In [1]: import numpy as np

In [2]: np.set_printoptions(suppress=True, linewidth=120)

In [3]: def rd(a):
   ...:     return np.round(a, 2) + 0
   ...: 

In [4]: out = np.array([[-3, -1], [0, -2], [2, 1]])

In [5]: mat = np.tile(out, (2, 3))

In [6]: mat
Out[6]: 
array([[-3, -1, -3, -1, -3, -1],
       [ 0, -2,  0, -2,  0, -2],
       [ 2,  1,  2,  1,  2,  1],
       [-3, -1, -3, -1, -3, -1],
       [ 0, -2,  0, -2,  0, -2],
       [ 2,  1,  2,  1,  2,  1]])

In [7]: rk = np.linalg.matrix_rank(mat)

In [8]: rk
Out[8]: np.int64(2)

In [9]: N = np.linalg.svd(mat)[2][rk:].T

In [10]: rd(N @ N.T)
Out[10]: 
array([[ 0.67,  0.  , -0.33,  0.  , -0.33,  0.  ],
       [ 0.  ,  0.67,  0.  , -0.33,  0.  , -0.33],
       [-0.33,  0.  ,  0.67,  0.  , -0.33,  0.  ],
       [ 0.  , -0.33,  0.  ,  0.67,  0.  , -0.33],
       [-0.33,  0.  , -0.33,  0.  ,  0.67,  0.  ],
       [ 0.  , -0.33,  0.  , -0.33,  0.  ,  0.67]])

In [11]: rd(mat @ N)
Out[11]: 
array([[0., 0., 0., 0.],
       [0., 0., 0., 0.],
       [0., 0., 0., 0.],
       [0., 0., 0., 0.],
       [0., 0., 0., 0.],
       [0., 0., 0., 0.]])

In [12]: np.allclose(mat @ N, 0)
Out[12]: True

In [13]: np.linalg.matrix_rank(mat.T @ mat), np.linalg.matrix_rank(mat @ mat.T)
Out[13]: (np.int64(2), np.int64(2))

In [14]: [int(np.linalg.matrix_rank(mat[:, :j + 1])) for j in range(6)]
Out[14]: [1, 2, 2, 2, 2, 2]
